$ ipython --no-banner

In [1]: import numpy as np

In [2]: from numpy import linalg as LA

In [3]: np.set_printoptions(precision=1, suppress=True, linewidth=200)

In [4]: A = np.loadtxt("mat.csv", delimiter=",")

In [5]: A
Out[5]: 
array([[  4.,  -2.,   5.],
       [  1.,  -7.,   5.],
       [ -1.,  -2.,   0.],
       [ -2.,  -1.,  -5.],
       [ -4.,  -4.,  -5.],
       [  1.,  -8.,   0.],
       [  4.,  -7.,  -1.],
       [  4.,  -9.,   0.],
       [  7., -11.,  -2.],
       [  4.,  -6.,  -6.],
       [  4.,  -1.,  -4.],
       [  2.,  -1.,  -9.],
       [  2.,  -3., -12.],
       [  5.,  -2., -15.],
       [ 10.,  -3., -18.],
       [  9.,   0., -14.],
       [ 10.,  -1.,  -9.],
       [  6.,  -5., -13.],
       [  1.,  -1., -16.],
       [  5.,   0., -19.],
       [  5.,   4., -21.],
       [  3.,   0., -22.],
       [  6.,   0., -24.],
       [  4.,   3., -19.],
       [  4.,   6., -20.],
       [  4.,   6., -19.],
       [  1.,   9., -16.],
       [ -2.,  12., -15.],
       [  2.,  14., -11.],
       [  0.,  15.,  -7.],
       [  3.,  16.,  -2.],
       [  8.,  21.,  -2.],
       [  7.,  19.,   0.]])

In [6]: idx = A[:, 2] > np.median(A[:, 2])

In [7]: u = A[idx].mean(axis=0) - A[~idx].mean(axis=0)

In [8]: idx.astype(int)
Out[8]: array([1, 1, 1, 1, 1, 1, 1, 1, 1, 1, 1, 0, 0, 0, 0, 0, 0, 0, 0, 0, 0, 0, 0, 0, 0, 0, 0, 0, 0, 1, 1, 1, 1])

In [9]: print(((A - A.mean(axis=0)) @ u > 0).astype(int))
[1 1 1 1 1 1 1 1 1 1 1 1 0 0 0 0 1 0 0 0 0 0 0 0 0 0 0 0 0 1 1 1 1]

In [10]: u
Out[10]: array([-1.6, -1.2, 14.6])

In [11]: def softmax(z):
    ...:     e = np.exp(z - z.max(axis=-1, keepdims=True))
    ...:     return e / e.sum(axis=-1, keepdims=True)
    ...: 

In [12]: np.round(softmax(10 * A[3]), 1) + 0
Out[12]: array([0., 1., 0.])

In [13]: print(softmax(A).sum(axis=1))
[1. 1. 1. 1. 1. 1. 1. 1. 1. 1. 1. 1. 1. 1. 1. 1. 1. 1. 1. 1. 1. 1. 1. 1. 1. 1. 1. 1. 1. 1. 1. 1. 1.]

In [14]: att = A @ A.T / np.sqrt(3)

In [15]: print(np.round(softmax(att)[3] @ A, 1) + 0)
[  5.7   0.  -23.8]

In [16]: u = np.array([-3, -7, 2, -2, 8, 1, 7, -9, -9, -3, -8])

In [17]: arr = np.array([np.roll(u, i) for i in range(11)])

In [18]: arr
Out[18]: 
array([[-3, -7,  2, -2,  8,  1,  7, -9, -9, -3, -8],
       [-8, -3, -7,  2, -2,  8,  1,  7, -9, -9, -3],
       [-3, -8, -3, -7,  2, -2,  8,  1,  7, -9, -9],
       [-9, -3, -8, -3, -7,  2, -2,  8,  1,  7, -9],
       [-9, -9, -3, -8, -3, -7,  2, -2,  8,  1,  7],
       [ 7, -9, -9, -3, -8, -3, -7,  2, -2,  8,  1],
       [ 1,  7, -9, -9, -3, -8, -3, -7,  2, -2,  8],
       [ 8,  1,  7, -9, -9, -3, -8, -3, -7,  2, -2],
       [-2,  8,  1,  7, -9, -9, -3, -8, -3, -7,  2],
       [ 2, -2,  8,  1,  7, -9, -9, -3, -8, -3, -7],
       [-7,  2, -2,  8,  1,  7, -9, -9, -3, -8, -3]])

In [19]: arr @ (-1.0) ** np.arange(11)
Out[19]: array([ 17., -33.,  27., -45.,  27., -13.,  15.,   1.,  -5.,   9., -23.])

In [20]: np.allclose(arr @ arr.T, arr.T @ arr)
Out[20]: True

In [21]: print(np.fft.fft(arr[0]))
[-23.  +0.j  -21.5-23.2j   8.9+10.9j -10.6 +2.1j   2.  -9.8j  16.2+18.5j  16.2-18.5j   2.  +9.8j -10.6 -2.1j   8.9-10.9j -21.5+23.2j]

In [22]: np.round(LA.norm(arr, "nuc"), 1)
Out[22]: np.float64(205.1)

In [23]: round(float(LA.norm(arr, 1)), 1), round(float(LA.norm(arr, np.inf)), 1)
Out[23]: (59.0, 59.0)

In [24]: LA.norm(arr, axis=0)
Out[24]: array([20.4, 20.4, 20.4, 20.4, 20.4, 20.4, 20.4, 20.4, 20.4, 20.4, 20.4])

In [25]: x0 = np.array([3, 3, 0, 0, 0, 1, 1, 0, 3, 1, 3])

In [26]: rhs = arr @ x0

In [27]: rhs
Out[27]: array([-76, -69, -42, -53, -13, -11,  41,  -9,  -4, -66, -43])

In [28]: np.round(LA.solve(arr.T, arr[0]), 1) + 0
Out[28]: array([1., 0., 0., 0., 0., 0., 0., 0., 0., 0., 0.])

In [29]: print(np.round(LA.solve(arr, 5 * rhs), 1) + 0)
[15. 15.  0.  0.  0.  5.  5.  0. 15.  5. 15.]

In [30]: np.round(softmax(arr[7]), 1) + 0
Out[30]: array([0.7, 0. , 0.3, 0. , 0. , 0. , 0. , 0. , 0. , 0. , 0. ])

In [31]: np.round(softmax(arr[7] + -2), 1) + 0
Out[31]: array([0.7, 0. , 0.3, 0. , 0. , 0. , 0. , 0. , 0. , 0. , 0. ])

In [32]: att = arr @ arr.T / np.sqrt(11)

In [33]: np.round(softmax(att), 1) + 0
Out[33]: 
array([[1., 0., 0., 0., 0., 0., 0., 0., 0., 0., 0.],
       [0., 1., 0., 0., 0., 0., 0., 0., 0., 0., 0.],
       [0., 0., 1., 0., 0., 0., 0., 0., 0., 0., 0.],
       [0., 0., 0., 1., 0., 0., 0., 0., 0., 0., 0.],
       [0., 0., 0., 0., 1., 0., 0., 0., 0., 0., 0.],
       [0., 0., 0., 0., 0., 1., 0., 0., 0., 0., 0.],
       [0., 0., 0., 0., 0., 0., 1., 0., 0., 0., 0.],
       [0., 0., 0., 0., 0., 0., 0., 1., 0., 0., 0.],
       [0., 0., 0., 0., 0., 0., 0., 0., 1., 0., 0.],
       [0., 0., 0., 0., 0., 0., 0., 0., 0., 1., 0.],
       [0., 0., 0., 0., 0., 0., 0., 0., 0., 0., 1.]])

In [34]: np.round(softmax(att + np.triu(np.full(att.shape, -np.inf), 1)), 1) + 0
Out[34]: 
array([[1., 0., 0., 0., 0., 0., 0., 0., 0., 0., 0.],
       [0., 1., 0., 0., 0., 0., 0., 0., 0., 0., 0.],
       [0., 0., 1., 0., 0., 0., 0., 0., 0., 0., 0.],
       [0., 0., 0., 1., 0., 0., 0., 0., 0., 0., 0.],
       [0., 0., 0., 0., 1., 0., 0., 0., 0., 0., 0.],
       [0., 0., 0., 0., 0., 1., 0., 0., 0., 0., 0.],
       [0., 0., 0., 0., 0., 0., 1., 0., 0., 0., 0.],
       [0., 0., 0., 0., 0., 0., 0., 1., 0., 0., 0.],
       [0., 0., 0., 0., 0., 0., 0., 0., 1., 0., 0.],
       [0., 0., 0., 0., 0., 0., 0., 0., 0., 1., 0.],
       [0., 0., 0., 0., 0., 0., 0., 0., 0., 0., 1.]])

In [35]: u, v = arr[9], arr[6]

In [36]: print(u @ u)
415

In [37]: p = (u @ v) / (u @ u) * u

In [38]: round((v - p) @ u, 1)
Out[38]: np.float64(0.0)

In [39]: LA.matrix_rank(np.outer(u, v))
Out[39]: np.int64(1)

In [40]: np.outer(u, v)
Out[40]: 
array([[  2,  14, -18, -18,  -6, -16,  -6, -14,   4,  -4,  16],
       [ -2, -14,  18,  18,   6,  16,   6,  14,  -4,   4, -16],
       [  8,  56, -72, -72, -24, -64, -24, -56,  16, -16,  64],
       [  1,   7,  -9,  -9,  -3,  -8,  -3,  -7,   2,  -2,   8],
       [  7,  49, -63, -63, -21, -56, -21, -49,  14, -14,  56],
       [ -9, -63,  81,  81,  27,  72,  27,  63, -18,  18, -72],
       [ -9, -63,  81,  81,  27,  72,  27,  63, -18,  18, -72],
       [ -3, -21,  27,  27,   9,  24,   9,  21,  -6,   6, -24],
       [ -8, -56,  72,  72,  24,  64,  24,  56, -16,  16, -64],
       [ -3, -21,  27,  27,   9,  24,   9,  21,  -6,   6, -24],
       [ -7, -49,  63,  63,  21,  56,  21,  49, -14,  14, -56]])

In [41]: v - p
Out[41]: array([ 1.3,  6.7, -7.8, -8.9, -2. , -9.3, -4.3, -7.4,  0.8, -2.4,  7. ])

In [42]: feats = np.load("block2.npy")

In [43]: feats.round(1) + 0
Out[43]: 
array([[ 0.2,  0.3,  0.2,  0.1, -0.5, -0.5, -0.2,  0.2,  0.2, -0.3, -0.3,  0.1],
       [ 0.3, -0.7,  0.5, -0.4,  0. , -0.4, -0.4,  0.5,  0.5, -0.1,  0.6,  0.1],
       [ 0.2,  0.5,  0. , -0.5,  0.3, -0.3, -0.1,  0.4, -0.1,  0.2, -0.6,  0. ],
       [ 0.1, -0.4, -0.5,  0.4, -0.2,  0. ,  0.2,  0.3,  0.1,  0.2, -0.3,  0.1],
       [-0.5,  0. ,  0.3, -0.2, -0.4,  0.2, -0.3,  0. ,  0.2,  0.1, -0.4, -0.3],
       [-0.5, -0.4, -0.3,  0. ,  0.2, -0.6, -0.2, -0.1, -0.1, -0.1,  0.3, -0.3],
       [-0.2, -0.4, -0.1,  0.2, -0.3, -0.2, -0.1, -0.3, -0.7,  0.6,  0.5,  0.3],
       [ 0.2,  0.5,  0.4,  0.3,  0. , -0.1, -0.3, -0.1, -0.1, -0.1, -0.4,  0. ],
       [ 0.2,  0.5, -0.1,  0.1,  0.2, -0.1, -0.7, -0.1,  0.5, -0.4, -0.4,  0.1],
       [-0.3, -0.1,  0.2,  0.2,  0.1, -0.1,  0.6, -0.1, -0.4, -0.4, -0.3,  0.1],
       [-0.3,  0.6, -0.6, -0.3, -0.4,  0.3,  0.5, -0.4, -0.4, -0.3, -0.2,  0.6],
       [ 0.1,  0.1,  0. ,  0.1, -0.3, -0.3,  0.3,  0. ,  0.1,  0.1,  0.6, -0.6]])

In [44]: # symmetric, so the eigenvalues are real

In [45]: Uu, s, VT = LA.svd(feats)

In [46]: vecs = VT[:(s > 1e-8).sum()]

In [47]: rng = np.random.default_rng(60)

In [48]: x0 = feats[4] + 4 * feats[0] + rng.integers(2) * np.eye(12)[11]

In [49]: x0.round(1) + 0
Out[49]: array([ 0.5,  1.1,  1. ,  0.1, -2.4, -1.7, -1. ,  0.9,  1.1, -1. , -1.7,  0. ])

In [50]: round(LA.norm(x0 - vecs.T @ vecs @ x0), 1)
Out[50]: np.float64(0.0)

In [51]: print(np.round(vecs.T @ vecs, 1) + 0)
[[ 0.7  0.2  0.   0.2  0.1  0.   0.   0.2  0.1  0.1  0.1  0.2]
 [ 0.2  0.9  0.  -0.1  0.   0.   0.  -0.1 -0.1  0.  -0.1 -0.1]
 [ 0.   0.   1.   0.   0.   0.1 -0.1  0.1 -0.1 -0.1  0.  -0.1]
 [ 0.2 -0.1  0.   0.9  0.   0.   0.  -0.2  0.   0.  -0.1 -0.1]
 [ 0.1  0.   0.   0.   1.   0.   0.   0.  -0.1 -0.1  0.  -0.1]
 [ 0.   0.   0.1  0.   0.   0.9  0.1 -0.2  0.2  0.1  0.   0.1]
 [ 0.   0.  -0.1  0.   0.   0.1  0.9  0.2 -0.2 -0.1  0.  -0.1]
 [ 0.2 -0.1  0.1 -0.2  0.  -0.2  0.2  0.5  0.2  0.1 -0.2  0. ]
 [ 0.1 -0.1 -0.1  0.  -0.1  0.2 -0.2  0.2  0.7 -0.2  0.  -0.2]
 [ 0.1  0.  -0.1  0.  -0.1  0.1 -0.1  0.1 -0.2  0.9  0.  -0.1]
 [ 0.1 -0.1  0.  -0.1  0.   0.   0.  -0.2  0.   0.   0.9 -0.1]
 [ 0.2 -0.1 -0.1 -0.1 -0.1  0.1 -0.1  0.  -0.2 -0.1 -0.1  0.8]]

In [52]: np.allclose(vecs.T @ vecs @ x0, x0)
Out[52]: True

In [53]: LA.matrix_rank(np.vstack([feats, x0]))
Out[53]: np.int64(10)

In [54]: round(np.trace(feats), 1)
Out[54]: np.float64(-2.0)

In [55]: LA.lstsq(feats[:-1].T, feats[-1])[2]
Out[55]: np.int32(10)

In [56]: np.round(feats @ LA.pinv(feats) @ feats, 1) + 0
Out[56]: 
array([[ 0.2,  0.3,  0.2,  0.1, -0.5, -0.5, -0.2,  0.2,  0.2, -0.3, -0.3,  0.1],
       [ 0.3, -0.7,  0.5, -0.4,  0. , -0.4, -0.4,  0.5,  0.5, -0.1,  0.6,  0.1],
       [ 0.2,  0.5,  0. , -0.5,  0.3, -0.3, -0.1,  0.4, -0.1,  0.2, -0.6,  0. ],
       [ 0.1, -0.4, -0.5,  0.4, -0.2,  0. ,  0.2,  0.3,  0.1,  0.2, -0.3,  0.1],
       [-0.5,  0. ,  0.3, -0.2, -0.4,  0.2, -0.3,  0. ,  0.2,  0.1, -0.4, -0.3],
       [-0.5, -0.4, -0.3,  0. ,  0.2, -0.6, -0.2, -0.1, -0.1, -0.1,  0.3, -0.3],
       [-0.2, -0.4, -0.1,  0.2, -0.3, -0.2, -0.1, -0.3, -0.7,  0.6,  0.5,  0.3],
       [ 0.2,  0.5,  0.4,  0.3,  0. , -0.1, -0.3, -0.1, -0.1, -0.1, -0.4,  0. ],
       [ 0.2,  0.5, -0.1,  0.1,  0.2, -0.1, -0.7, -0.1,  0.5, -0.4, -0.4,  0.1],
       [-0.3, -0.1,  0.2,  0.2,  0.1, -0.1,  0.6, -0.1, -0.4, -0.4, -0.3,  0.1],
       [-0.3,  0.6, -0.6, -0.3, -0.4,  0.3,  0.5, -0.4, -0.4, -0.3, -0.2,  0.6],
       [ 0.1,  0.1,  0. ,  0.1, -0.3, -0.3,  0.3,  0. ,  0.1,  0.1,  0.6, -0.6]])

In [57]: np.allclose(feats[:-1].T @ LA.lstsq(feats[:-1].T, feats[-1])[0], feats[-1])
Out[57]: True

In [58]: print(round(np.trace(LA.pinv(feats) @ feats), 1))
10.0

In [59]: np.abs(np.diag(LA.qr(feats)[1])) > 1e-9
Out[59]: array([ True,  True,  True,  True,  True,  True,  True,  True,  True,  True, False, False])

In [60]: J = np.array([[2, -3, 1, -3, 2, 1, -1],
    ...:     [-3, -1, 1, 0, 1, -1, 1],
    ...:     [-3, -1, 1, 0, 1, -1, 1],
    ...:     [1, -1, 0, -1, 3, 1, -3],
    ...:     [0, -3, 0, -1, 1, 1, 3],
    ...:     [2, -2, 3, 1, 2, -2, 2],
    ...:     [2, 3, -1, -3, 1, 1, -2]])

In [61]: # rank 6

In [62]: softmax(J).sum(axis=1)
Out[62]: array([1., 1., 1., 1., 1., 1., 1.])

In [63]: np.round(softmax(J[1] + 5), 1) + 0
Out[63]: array([0. , 0. , 0.3, 0.1, 0.3, 0. , 0.3])

In [64]: att = J @ J.T / np.sqrt(7)

In [65]: softmax(att).round(6).argmax(axis=1)
Out[65]: array([0, 1, 1, 3, 4, 5, 6])

In [66]: print(np.round(softmax(att), 1) + 0)
[[1.  0.  0.  0.  0.  0.  0. ]
 [0.  0.5 0.5 0.  0.  0.  0. ]
 [0.  0.5 0.5 0.  0.  0.  0. ]
 [0.2 0.  0.  0.8 0.  0.  0. ]
 [0.  0.  0.  0.  0.9 0.  0. ]
 [0.  0.  0.  0.  0.  1.  0. ]
 [0.  0.  0.  0.  0.  0.  1. ]]

In [67]: np.round(softmax(att + np.triu(np.full(att.shape, -np.inf), 1)), 1) + 0
Out[67]: 
array([[1. , 0. , 0. , 0. , 0. , 0. , 0. ],
       [0. , 1. , 0. , 0. , 0. , 0. , 0. ],
       [0. , 0.5, 0.5, 0. , 0. , 0. , 0. ],
       [0.2, 0. , 0. , 0.8, 0. , 0. , 0. ],
       [0. , 0. , 0. , 0. , 1. , 0. , 0. ],
       [0. , 0. , 0. , 0. , 0. , 1. , 0. ],
       [0. , 0. , 0. , 0. , 0. , 0. , 1. ]])

In [68]: q, Rm = LA.qr(A)

In [69]: q.round(1) + 0
Out[69]: 
array([[-0.1, -0.1,  0.2],
       [ 0. , -0.2,  0.1],
       [ 0. ,  0. ,  0. ],
       [ 0.1,  0. , -0.2],
       [ 0.1, -0.1, -0.2],
       [ 0. , -0.2,  0. ],
       [-0.1, -0.2,  0.1],
       [-0.1, -0.2,  0.1],
       [-0.3, -0.3,  0.1],
       [-0.1, -0.1,  0. ],
       [-0.1,  0. ,  0. ],
       [-0.1,  0. , -0.1],
       [-0.1, -0.1, -0.2],
       [-0.2, -0.1, -0.1],
       [-0.4, -0.1,  0. ],
       [-0.3,  0. ,  0. ],
       [-0.4, -0.1,  0.1],
       [-0.2, -0.1, -0.1],
       [ 0. ,  0. , -0.3],
       [-0.2,  0. , -0.2],
       [-0.2,  0.1, -0.2],
       [-0.1,  0. , -0.3],
       [-0.2,  0. , -0.3],
       [-0.1,  0. , -0.2],
       [-0.1,  0.1, -0.2],
       [-0.1,  0.1, -0.2],
       [ 0. ,  0.2, -0.2],
       [ 0.1,  0.3, -0.3],
       [-0.1,  0.3, -0.1],
       [ 0. ,  0.3, -0.1],
       [-0.1,  0.3,  0.1],
       [-0.3,  0.4,  0.3],
       [-0.3,  0.4,  0.3]])

In [70]: round(abs(Rm[0, 0]), 1), round(float(LA.norm(A[:, 0])), 1)
Out[70]: (np.float64(27.9), 27.9)

In [71]: print(np.round(q.T @ q, 1) + 0)
[[1. 0. 0.]
 [0. 1. 0.]
 [0. 0. 1.]]

In [72]: np.allclose(Rm.T @ Rm, A.T @ A)
Out[72]: True

In [73]: idx = rng.permutation(7)

In [74]: idx
Out[74]: array([5, 6, 4, 0, 1, 3, 2])

In [75]: B = J[idx][:, idx]

In [76]: print(round(LA.det(B), 1), round(LA.det(J[idx]), 1))
0.0 0.0
